% python3 -q
>>> import numpy as np
>>> from numpy import linalg as LA
>>> np.set_printoptions(suppress=True, linewidth=160)
>>> sig = 5 * 0.2 ** np.arange(4)
>>> rng = np.random.default_rng(5815)
>>> A = rng.normal(size=(33, 4)) * rng.permutation(sig)
>>> A.round(2) + 0
array([[ 2.24,  0.04, -0.66,  0.05],
       [ 5.32, -0.05,  0.37, -0.13],
       [-0.96,  0.04, -0.1 , -0.27],
       [-4.76,  0.01,  0.1 , -0.02],
       [-2.38,  0.01, -1.14, -0.22],
       [ 1.01,  0.  , -0.59,  0.17],
       [ 6.64,  0.02, -0.93,  0.01],
       [ 1.15, -0.01, -0.1 , -0.25],
       [-4.77,  0.01,  0.42, -0.09],
       [-2.69, -0.04,  1.94, -0.22],
       [-5.43, -0.04, -0.9 ,  0.06],
       [-5.56,  0.04, -0.48,  0.19],
       [-1.59,  0.06, -0.63,  0.02],
       [-4.78,  0.04,  1.28, -0.17],
       [-3.61, -0.02, -0.18, -0.19],
       [ 1.96,  0.02,  0.05,  0.02],
       [ 2.93, -0.04, -0.27,  0.04],
       [ 3.75, -0.01,  0.03, -0.55],
       [ 3.59, -0.02,  0.29, -0.3 ],
       [-3.54, -0.06,  0.66,  0.27],
       [ 8.62, -0.05, -0.69,  0.24],
       [ 4.04,  0.  ,  1.88, -0.04],
       [ 0.19,  0.01, -1.82, -0.09],
       [-5.38,  0.02,  0.72, -0.21],
       [ 0.01,  0.07, -0.5 ,  0.18],
       [ 4.85, -0.05, -0.82,  0.23],
       [-1.71,  0.06, -0.85,  0.18],
       [-0.92,  0.05, -0.11,  0.04],
       [-3.59,  0.  , -0.29, -0.2 ],
       [ 2.9 ,  0.02,  1.1 ,  0.21],
       [ 2.95,  0.01,  0.61,  0.06],
       [-5.87, -0.01,  1.43, -0.01],
       [-9.57,  0.02,  0.17,  0.22]])
>>> dist = LA.norm(A[:, None] - A[None], axis=-1)
>>> dist[29].round(6).argsort(kind="stable")[:4]
array([29, 30, 18, 16])
>>> LA.matrix_rank(dist ** 2)
np.int64(6)
>>> dist.mean(axis=1).argmax()
np.int64(32)
>>> Z = A[[2, 29]].astype(float)
>>> for _ in range(3):
...     labels = LA.norm(A[:, None] - Z, axis=-1).argmin(axis=1)
...     Z = np.array([A[labels == j].mean(axis=0) for j in range(2)])
... 
>>> labels
array([1, 1, 0, 0, 0, 1, 1, 1, 0, 0, 0, 0, 0, 0, 0, 1, 1, 1, 1, 0, 1, 1, 1, 0, 0, 1, 0, 0, 0, 1, 1, 0, 0])
>>> np.round(Z[1] - Z[0], 2) + 0
array([ 7.2 , -0.02, -0.19,  0.  ])
>>> Z.round(2)
array([[-3.73,  0.01,  0.09, -0.02],
       [ 3.48, -0.01, -0.1 , -0.02]])
>>> labels = rng.permutation(4)
>>> out = A[:, labels] * rng.choice([-1, 1], 4)
>>> out.round(2) + 0
array([[ 0.66,  0.05, -2.24,  0.04],
       [-0.37, -0.13, -5.32, -0.05],
       [ 0.1 , -0.27,  0.96,  0.04],
       [-0.1 , -0.02,  4.76,  0.01],
       [ 1.14, -0.22,  2.38,  0.01],
       [ 0.59,  0.17, -1.01,  0.  ],
       [ 0.93,  0.01, -6.64,  0.02],
       [ 0.1 , -0.25, -1.15, -0.01],
       [-0.42, -0.09,  4.77,  0.01],
       [-1.94, -0.22,  2.69, -0.04],
       [ 0.9 ,  0.06,  5.43, -0.04],
       [ 0.48,  0.19,  5.56,  0.04],
       [ 0.63,  0.02,  1.59,  0.06],
       [-1.28, -0.17,  4.78,  0.04],
       [ 0.18, -0.19,  3.61, -0.02],
       [-0.05,  0.02, -1.96,  0.02],
       [ 0.27,  0.04, -2.93, -0.04],
       [-0.03, -0.55, -3.75, -0.01],
       [-0.29, -0.3 , -3.59, -0.02],
       [-0.66,  0.27,  3.54, -0.06],
       [ 0.69,  0.24, -8.62, -0.05],
       [-1.88, -0.04, -4.04,  0.  ],
       [ 1.82, -0.09, -0.19,  0.01],
       [-0.72, -0.21,  5.38,  0.02],
       [ 0.5 ,  0.18, -0.01,  0.07],
       [ 0.82,  0.23, -4.85, -0.05],
       [ 0.85,  0.18,  1.71,  0.06],
       [ 0.11,  0.04,  0.92,  0.05],
       [ 0.29, -0.2 ,  3.59,  0.  ],
       [-1.1 ,  0.21, -2.9 ,  0.02],
       [-0.61,  0.06, -2.95,  0.01],
       [-1.43, -0.01,  5.87, -0.01],
       [-0.17,  0.22,  9.57,  0.02]])
>>> U, _, vt = LA.svd(A.T @ out)
>>> np.round(U @ vt, 2) + 0
array([[ 0.,  0., -1.,  0.],
       [ 0.,  0.,  0.,  1.],
       [-1.,  0.,  0.,  0.],
       [ 0.,  1.,  0.,  0.]])
>>> W0 = np.load("run18.npy")
>>> W0
array([[ 0.  ,  0.03, -0.12],
       [ 0.  ,  0.08, -0.32],
       [ 0.  ,  0.1 , -0.4 ],
       [ 0.  , -0.04,  0.16],
       [ 0.  ,  0.04, -0.16]])
>>> # column 2 dominates
>>> W = np.array([[-9, 9, 4, 2], [-6, 3, 7, 1], [-8, -2, 5, 7]])
>>> coef = np.array([2, 1, 4, 4])
>>> hid = np.maximum(W0 @ W + coef, 0)
>>> LA.matrix_rank(hid)
np.int64(2)
>>> (hid > 0).mean(axis=0)
array([1., 1., 1., 1.])
>>> (hid > 0).astype(int)
array([[1, 1, 1, 1],
       [1, 1, 1, 1],
       [1, 1, 1, 1],
       [1, 1, 1, 1],
       [1, 1, 1, 1]])
>>> Z = np.array([[-2, 2, -2], [0, 1, 1], [0, -1, -2], [-1, 0, -2]])
>>> (hid @ Z).round(6).argmax(axis=1)
array([1, 1, 1, 1, 1])
